$ ipython --no-banner

In [1]: import numpy as np

In [2]: import numpy.linalg as la

In [3]: np.set_printoptions(precision=2, suppress=True, linewidth=100, legacy="1.25")

In [4]: tidy = lambda a: np.round(a, 2) + 0

In [5]: mat = np.load("mat.npy")

In [6]: mat
Out[6]: 
array([[ 1,  1,  1,  1,  1,  1,  1,  1],
       [ 1, -1, -1,  1, -1,  1,  1, -1],
       [ 1, -1,  1, -1,  1, -1,  1, -1],
       [ 1, -1, -1,  1,  1, -1, -1,  1]])

In [7]: rng = np.random.default_rng(1863)

In [8]: M2 = mat + rng.integers(-2, 3, (4, 2)) @ rng.integers(-2, 3, (2, 8))

In [9]: M2
Out[9]: 
array([[ 1, -3,  1, -3,  1, -3,  3, -1],
       [ 1, -5, -1, -3, -1, -3,  3, -3],
       [ 3, -1,  5,  7, -1,  7,  3, -1],
       [ 2, -7,  1, -1,  0, -3,  3, -2]])

In [10]: la.matrix_rank(M2 - mat, tol=1e-8)
Out[10]: 2

In [11]: f, v = M2[2], M2[0]

In [12]: f @ f
Out[12]: 144

In [13]: f @ v
Out[13]: -22

In [14]: pr = (f @ v) / (f @ f) * f

In [15]: la.matrix_rank(np.outer(f, v))
Out[15]: 1

In [16]: tidy(pr)
Out[16]: array([-0.46,  0.15, -0.76, -1.07,  0.15, -1.07, -0.46,  0.15])

In [17]: A = np.loadtxt("out11.csv", delimiter=",")

In [18]: A
Out[18]: 
array([[ 1.  , -0.58, -0.35],
       [-0.86,  0.6 , -0.32],
       [-0.99,  0.45,  0.09],
       [ 0.87, -0.32,  0.03],
       [ 1.  , -0.78, -0.09],
       [-0.95,  0.35,  0.03],
       [-0.9 ,  0.24,  0.06],
       [ 0.1 ,  0.3 , -0.26],
       [-0.45, -0.65,  0.62],
       [ 0.4 , -0.34,  0.21],
       [ 0.51, -0.26,  0.12],
       [-1.  ,  0.13,  0.47],
       [ 1.  , -0.6 , -0.09],
       [ 1.  , -0.15, -0.49],
       [-0.06,  0.05, -0.03],
       [ 0.64,  0.34, -0.4 ],
       [ 0.93,  0.19, -0.42],
       [-0.89,  0.54, -0.24],
       [-0.75,  0.84, -0.67],
       [-1.  ,  0.49,  0.26],
       [-0.63,  0.4 , -0.21],
       [ 1.  , -0.79,  0.26],
       [ 0.98,  0.13, -0.49],
       [-0.98,  0.3 ,  0.15],
       [-0.93,  0.22,  0.12],
       [ 1.  , -0.48, -0.52],
       [ 0.9 , -0.24, -0.06],
       [-0.62,  0.54, -0.35],
       [ 1.  , -0.73,  0.09],
       [ 0.85, -0.05, -0.18],
       [-0.69,  0.11,  0.06],
       [-0.98,  0.49, -0.03],
       [-0.91,  0.58, -0.26],
       [-0.63, -0.17,  0.26],
       [-0.95,  0.72, -0.4 ],
       [-0.99, -0.4 ,  0.69],
       [-0.91, -0.28,  0.47],
       [ 1.  , -0.88,  0.35],
       [ 0.77,  0.73, -0.73],
       [ 1.  , -0.74,  0.06],
       [-0.99, -0.3 ,  0.6 ],
       [ 0.6 , -0.19,  0.03]])

In [19]: x0 = np.array([2, 1, 1])

In [20]: rhs = A @ x0

In [21]: beta, lr = np.zeros(3), 1 / la.norm(A, 2) ** 2

In [22]: for i in range(250):
    ...:     beta -= lr * A.T @ (A @ beta - rhs)
    ...:     if i % 50 == 0: print(i, round(la.norm(A @ beta - rhs), 2))
    ...: 
0 1.87
50 0.6
100 0.23
150 0.09
200 0.03

In [23]: tidy(la.cond(A))
Out[23]: 7.29

In [24]: tidy(beta)
Out[24]: array([1.99, 0.99, 0.99])

In [25]: cent = A[[29, 26]].astype(float)

In [26]: for _ in range(4):
    ...:     lab = la.norm(A[:, None] - cent, axis=-1).argmin(axis=1)
    ...:     cent = np.array([A[lab == j].mean(axis=0) for j in range(2)])
    ...: 

In [27]: lab
Out[27]: 
array([1, 0, 0, 1, 1, 0, 0, 0, 0, 1, 1, 0, 1, 1, 0, 1, 1, 0, 0, 0, 0, 1, 1, 0, 0, 1, 1, 0, 1, 1, 0,
       0, 0, 0, 0, 0, 0, 1, 1, 1, 0, 1])

In [28]: tidy(cent[1] - cent[0])
Out[28]: array([ 1.65, -0.54, -0.19])

In [29]: tidy(cent)
Out[29]: 
array([[-0.78,  0.24,  0.05],
       [ 0.87, -0.3 , -0.14]])

In [30]: np.abs(cent[1] - cent[0]).argmax()
Out[30]: 0

In [31]: np.bincount(lab)
Out[31]: array([23, 19])
